% ipython --no-banner

In [1]: import numpy as np

In [2]: np.set_printoptions(suppress=True, linewidth=200)

In [3]: W0 = np.load("data.npy")

In [4]: W0
Out[4]: 
array([[-24. ,   1.4,   0.4,   0.8],
       [ 14. ,   0.8,   0.9,  -0.3],
       [  7. ,  -1.2,   0. ,  -0.8],
       [  6. ,   0.7,   0.9,   1. ]])

In [5]: np.unravel_index(np.abs(W0).argmax(), W0.shape)
Out[5]: (np.int64(0), np.int64(0))

In [6]: W0[4]
---------------------------------------------------------------------------
IndexError                                Traceback (most recent call last)
Cell In[6], line 1
----> 1 W0[4]

IndexError: index 4 is out of bounds for axis 0 with size 4

In [7]: np.round(W0.sum(axis=0), 3)
Out[7]: array([3. , 1.7, 2.2, 0.7])

In [8]: np.round(W0.sum(axis=1), 3)
Out[8]: array([-21.4,  15.4,   5. ,   8.6])

In [9]: O = W0.astype(float).copy()

In [10]: for j in range(4):
    ...:     O[:, j] -= O[:, :j] @ (O[:, :j].T @ O[:, j])
    ...:     O[:, j] /= np.linalg.norm(O[:, j])
    ...: 

In [11]: np.round(O.T @ O, 3) + 0
Out[11]: 
array([[1., 0., 0., 0.],
       [0., 1., 0., 0.],
       [0., 0., 1., 0.],
       [0., 0., 0., 1.]])

In [12]: [round(float(x), 3) for x in np.linalg.svd(W0, compute_uv=False)[:3]]
Out[12]: [29.301, 2.481, 0.826]

In [13]: np.round(np.abs(np.linalg.svd(W0)[2][-1]), 3)
Out[13]: array([0.025, 0.533, 0.846, 0.015])

In [14]: np.linalg.cond(W0) > 100
Out[14]: np.False_

In [15]: round(np.log10(np.linalg.cond(W0)))
Out[15]: 2

In [16]: np.linalg.matrix_rank(W0, rtol=0.1)
Out[16]: np.int64(1)

In [17]: O, vecs = np.linalg.qr(W0[:, :1])[0], np.linalg.qr(W0[:, 1:])[0]

In [18]: s = np.linalg.svd(O.T @ vecs, compute_uv=False)

In [19]: (s > 0.9).sum()
Out[19]: np.int64(0)

In [20]: np.round(np.degrees(np.arccos(s.clip(0, 1))), 3)
Out[20]: array([34.27])

In [21]: J = np.maximum(np.array([[0, -2],
    ...:     [-1, 1],
    ...:     [-1, 1],
    ...:     [1, 0],
    ...:     [1, 1],
    ...:     [2, -1],
    ...:     [0, 2],
    ...:     [0, 2],
    ...:     [0, 2],
    ...:     [0, 0],
    ...:     [2, -1],
    ...:     [-2, -1],
    ...:     [2, 0],
    ...:     [0, 2],
    ...:     [1, -1],
    ...:     [0, -1],
    ...:     [-2, 2],
    ...:     [-1, 2],
    ...:     [0, 0],
    ...:     [1, 1],
    ...:     [1, -2],
    ...:     [0, 0],
    ...:     [1, 0],
    ...:     [1, 2]]) @ np.array([[3, 0, -2, 0], [-3, 0, 3, -2]]) + np.array([1, -1, 1, -3]), 0)

In [22]: J
Out[22]: 
array([[ 7,  0,  0,  1],
       [ 0,  0,  6,  0],
       [ 0,  0,  6,  0],
       [ 4,  0,  0,  0],
       [ 1,  0,  2,  0],
       [10,  0,  0,  0],
       [ 0,  0,  7,  0],
       [ 0,  0,  7,  0],
       [ 0,  0,  7,  0],
       [ 1,  0,  1,  0],
       [10,  0,  0,  0],
       [ 0,  0,  2,  0],
       [ 7,  0,  0,  0],
       [ 0,  0,  7,  0],
       [ 7,  0,  0,  0],
       [ 4,  0,  0,  0],
       [ 0,  0, 11,  0],
       [ 0,  0,  9,  0],
       [ 1,  0,  1,  0],
       [ 1,  0,  2,  0],
       [10,  0,  0,  1],
       [ 1,  0,  1,  0],
       [ 4,  0,  0,  0],
       [ 0,  0,  5,  0]])

In [23]: cov = J.T @ J

In [24]: np.round(np.linalg.eigvalsh(cov)[::-1], 3) + 0
Out[24]: array([513.724, 496.856,   1.42 ,   0.   ])

In [25]: np.allclose(cov, cov.T)
Out[25]: True

In [26]: cov
Out[26]: 
array([[500,   0,   7,  17],
       [  0,   0,   0,   0],
       [  7,   0, 510,   0],
       [ 17,   0,   0,   2]])

In [27]: feats = np.load("layer8.npy")

In [28]: feats.round(3)
Out[28]: 
array([[ 0.735, -0.618, -0.265,  0.088],
       [-0.618, -0.441, -0.618,  0.206],
       [-0.265, -0.618,  0.735,  0.088],
       [ 0.088,  0.206,  0.088,  0.971]])

In [29]: x = np.array([3, -2, -3, 0])

In [30]: (J @ x).argmax()
Out[30]: np.int64(5)

In [31]: J @ (2 * x)
Out[31]: array([ 42, -36, -36,  24,  -6,  60, -42, -42, -42,   0,  60, -12,  42, -42,  42,  24, -66, -54,   0,  -6,  60,   0,  24, -30])

In [32]: np.einsum("ij,j->i", J, x)
Out[32]: array([ 21, -18, -18,  12,  -3,  30, -21, -21, -21,   0,  30,  -6,  21, -21,  21,  12, -33, -27,   0,  -3,  30,   0,  12, -15])

In [33]: J @ np.eye(4)[3]
Out[33]: array([1., 0., 0., 0., 0., 0., 0., 0., 0., 0., 0., 0., 0., 0., 0., 0., 0., 0., 0., 0., 1., 0., 0., 0.])

In [34]: A = np.load("m.npy")

In [35]: A
Out[35]: 
array([[0., 0., 0., 9.],
       [0., 0., 0., 1.],
       [0., 0., 0., 4.],
       [9., 1., 4., 0.]])

In [36]: blk = np.stack([A, -1 * A, A[::-1]])

In [37]: np.round(np.linalg.det(blk), 3)
Out[37]: array([0., 0., 0.])

In [38]: np.einsum("bij,cij->bc", blk, blk)
Out[38]: 
array([[ 196., -196.,    8.],
       [-196.,  196.,   -8.],
       [   8.,   -8.,  196.]])

In [39]: np.linalg.matrix_rank(blk.reshape(3, -1))
Out[39]: np.int64(2)

In [40]: np.linalg.matrix_rank(blk)
Out[40]: array([2, 2, 2])

In [41]: np.round(np.linalg.norm(blk, axis=(1, 2)), 3)
Out[41]: array([14., 14., 14.])

In [42]: round(float(np.trace(np.linalg.pinv(A) @ A)), 3)
Out[42]: 2.0

In [43]: U, s, VT = np.linalg.svd(A)

In [44]: s.round(3)
Out[44]: array([ 9.899,  9.899, -0.   ,  0.   ])

In [45]: B = U[:, :2] @ np.diag(s[:2]) @ VT[:2]

In [46]: round(float(np.linalg.norm(A - B, 2)), 3), s[2]
Out[46]: (0.0, np.float64(-0.0))

In [47]: np.linalg.matrix_rank(B)
Out[47]: np.int64(2)

In [48]: B.round(3)
Out[48]: 
array([[0., 0., 0., 9.],
       [0., 0., 0., 1.],
       [0., 0., 0., 4.],
       [9., 1., 4., 0.]])

In [49]: round(np.abs(A - B).max(), 3)
Out[49]: np.float64(0.0)

In [50]: f = np.array([3, 2, 3])

In [51]: data = f[np.abs(np.subtract.outer(np.arange(3), np.arange(3)))]

In [52]: data
Out[52]: 
array([[3, 2, 3],
       [2, 3, 2],
       [3, 2, 3]])

In [53]: vals, vecs = np.linalg.eigh(data)

In [54]: np.round(vecs @ np.diag(vals) @ vecs.T, 3)
Out[54]: 
array([[3., 2., 3.],
       [2., 3., 2.],
       [3., 2., 3.]])

In [55]: (vals > 1e-8).sum(), (vals < -1e-8).sum()
Out[55]: (np.int64(2), np.int64(0))

In [56]: np.round(np.linalg.eigvalsh(data + -3 * np.eye(3)), 3)
Out[56]: array([-3.   , -1.702,  4.702])

In [57]: vals.round(3) + 0
Out[57]: array([0.   , 1.298, 7.702])

In [58]: np.abs(vecs[:, -1]).round(6).argmax()
Out[58]: np.int64(0)

In [59]: ang = np.radians(45)

In [60]: r_ = np.eye(4)

In [61]: r_[0, 0] = r_[2, 2] = np.cos(ang)

In [62]: r_[0, 2], r_[2, 0] = -np.sin(ang), np.sin(ang)

In [63]: r_.round(3)
Out[63]: 
array([[ 0.707,  0.   , -0.707,  0.   ],
       [ 0.   ,  1.   ,  0.   ,  0.   ],
       [ 0.707,  0.   ,  0.707,  0.   ],
       [ 0.   ,  0.   ,  0.   ,  1.   ]])

In [64]: B = feats @ r_.T

In [65]: np.round(np.abs(B - feats).max(axis=0), 3)
Out[65]: array([0.618, 0.   , 0.597, 0.   ])

In [66]: B.round(3) + 0
Out[66]: 
array([[ 0.707, -0.618,  0.333,  0.088],
       [ 0.   , -0.441, -0.873,  0.206],
       [-0.707, -0.618,  0.333,  0.088],
       [ 0.   ,  0.206,  0.125,  0.971]])

In [67]: r = np.linalg.matrix_rank(data)

In [68]: r
Out[68]: np.int64(2)

In [69]: ns = np.linalg.svd(data)[2][r:].T

In [70]: ns.shape
Out[70]: (3, 1)

In [71]: np.round(ns @ ns.T, 3) + 0
Out[71]: 
array([[ 0.5,  0. , -0.5],
       [ 0. ,  0. ,  0. ],
       [-0.5,  0. ,  0.5]])

In [72]: np.linalg.matrix_rank(data.T @ data), np.linalg.matrix_rank(data @ data.T)
Out[72]: (np.int64(2), np.int64(2))

In [73]: f, r1 = data[0], data[1]

In [74]: f @ r1
Out[74]: np.int64(18)

In [75]: f @ f
Out[75]: np.int64(22)

In [76]: p = (f @ r1) / (f @ f) * f

In [77]: np.round(r1 - p, 3)
Out[77]: array([-0.455,  1.364, -0.455])

In [78]: np.outer(f, r1)
Out[78]: 
array([[6, 9, 6],
       [4, 6, 4],
       [6, 9, 6]])

In [79]: p.round(3)
Out[79]: array([2.455, 1.636, 2.455])

In [80]: U, s, VT = np.linalg.svd(data)

In [81]: vecs = VT[:(s > 1e-8).sum()]

In [82]: rng = np.random.default_rng(45)

In [83]: x = data[2] + 2 * data[1] + rng.integers(2) * np.eye(3)[0]

In [84]: x
Out[84]: array([8., 8., 7.])

In [85]: np.round(np.diag(vecs.T @ vecs), 3)
Out[85]: array([0.5, 1. , 0.5])

In [86]: np.round(vecs.T @ vecs, 3) + 0
Out[86]: 
array([[0.5, 0. , 0.5],
       [0. , 1. , 0. ],
       [0.5, 0. , 0.5]])

In [87]: lab = rng.integers(0, 3, 3)

In [88]: K = np.array([[-2, 0, -2], [3, -3, 1], [2, 2, -2]]) * (lab[:, None] == lab)

In [89]: K
Out[89]: 
array([[-2,  0, -2],
       [ 0, -3,  0],
       [ 2,  0, -2]])

In [90]: np.linalg.cond(data) > 100
Out[90]: np.True_

In [91]: [round(float(x), 3) for x in np.linalg.svd(data, compute_uv=False)[:3]]
Out[91]: [7.702, 1.298, 0.0]

In [92]: proj = np.triu(np.array([[1, -3, -1], [3, -2, 2], [-2, -3, 1]]), 1) + np.eye(3)

In [93]: B = proj @ K @ np.linalg.inv(proj)

In [94]: B
Out[94]: 
array([[ -4.,  -3.,   2.],
       [  4.,   9., -18.],
       [  2.,   6., -12.]])

In [95]: np.round(np.poly(B), 3)
Out[95]: array([ 1.,  7., 20., 24.])

In [96]: K @ K.T
Out[96]: 
array([[8, 0, 0],
       [0, 9, 0],
       [0, 0, 8]])

In [97]: np.round(np.linalg.norm(K, axis=0), 3)
Out[97]: array([2.828, 3.   , 2.828])

In [98]: K[:, 0] @ K[:, 2]
Out[98]: np.int64(0)

In [99]: np.round(np.linalg.svd(K, compute_uv=False), 3)
Out[99]: array([3.   , 2.828, 2.828])

In [100]: K.T @ K
Out[100]: 
array([[8, 0, 0],
       [0, 9, 0],
       [0, 0, 8]])

In [101]: E = np.load("a.npy")

In [102]: E
Out[102]: 
array([[ 0,  0,  0,  6,  0, -6],
       [ 0,  0,  0,  3,  0,  3],
       [ 0,  0,  0,  0,  6,  6],
       [ 0,  0,  0,  2,  0, -2],
       [ 0,  0,  0,  1,  0,  1],
       [ 0,  0,  0,  0,  2,  2]])

In [103]: np.round(np.linalg.svd(E, compute_uv=False), 3) + 0
Out[103]: array([11.046,  6.839,  3.349,  0.   ,  0.   ,  0.   ])

In [104]: E.sum(axis=0)
Out[104]: array([ 0,  0,  0, 12,  8,  4])

In [105]: np.abs(E).max()
Out[105]: np.int64(6)

In [106]: [round(float(x), 3) for x in np.linalg.svd(E, compute_uv=False)[:3]]
Out[106]: [11.046, 6.839, 3.349]

In [107]: np.linalg.cond(E) > 100
Out[107]: np.True_

In [108]: U, s, VT = np.linalg.svd(E)

In [109]: np.argmax(s[:-1] / (s[1:] + 1e-6)) + 1
Out[109]: np.int64(3)

In [110]: B = U[:, :3] @ np.diag(s[:3]) @ VT[:3]

In [111]: round(float(np.linalg.norm(E - B, 2)), 3), round(float(s[3]), 3)
Out[111]: (0.0, 0.0)

In [112]: round(np.linalg.norm(E - B) / np.linalg.norm(E), 3)
Out[112]: np.float64(0.0)

In [113]: round(np.abs(E - B).max(), 3)
Out[113]: np.float64(0.0)

In [114]: np.linalg.matrix_rank(E, rtol=0.05)
Out[114]: np.int64(3)

In [115]: np.linalg.matrix_rank(B)
Out[115]: np.int64(3)

In [116]: M = np.loadtxt("mat.csv", delimiter=",")

In [117]: M
Out[117]: 
array([[ 1., -4.,  3.,  7.,  3.],
       [ 1., -4.,  3.,  7.,  3.],
       [-1., -2., -8.,  3.,  5.]])

In [118]: proj = np.triu(np.array([[-1, -3, -2, -3], [2, -5, 3, -2], [2, 4, 4, 3], [-5, -4, 1, -4]]), 1) + np.eye(4)

In [119]: B = proj @ feats @ np.linalg.inv(proj)

In [120]: np.linalg.matrix_rank(B)
Out[120]: np.int64(4)

In [121]: np.round(np.linalg.det(B), 3)
Out[121]: np.float64(-1.0)

In [122]: B.round(3) + 0
Out[122]: 
array([[  2.853,   9.882, -24.088,  96.971],
       [ -1.588,  -7.471,  20.647, -83.118],
       [  0.   ,   0.   ,   1.   ,   0.   ],
       [  0.088,   0.471,  -1.147,   5.618]])

In [123]: np.round(proj @ feats - feats @ proj, 3)
Out[123]: 
array([[ 2.118,  4.147,  3.441, -1.941],
       [-0.971, -4.118,  2.118, -2.559],
       [ 0.265, -0.176,  1.588, -1.324],
       [ 0.   ,  0.265, -0.441,  0.412]])

In [124]: np.round(np.poly(B), 3) + 0
Out[124]: array([ 1., -2.,  0.,  2., -1.])
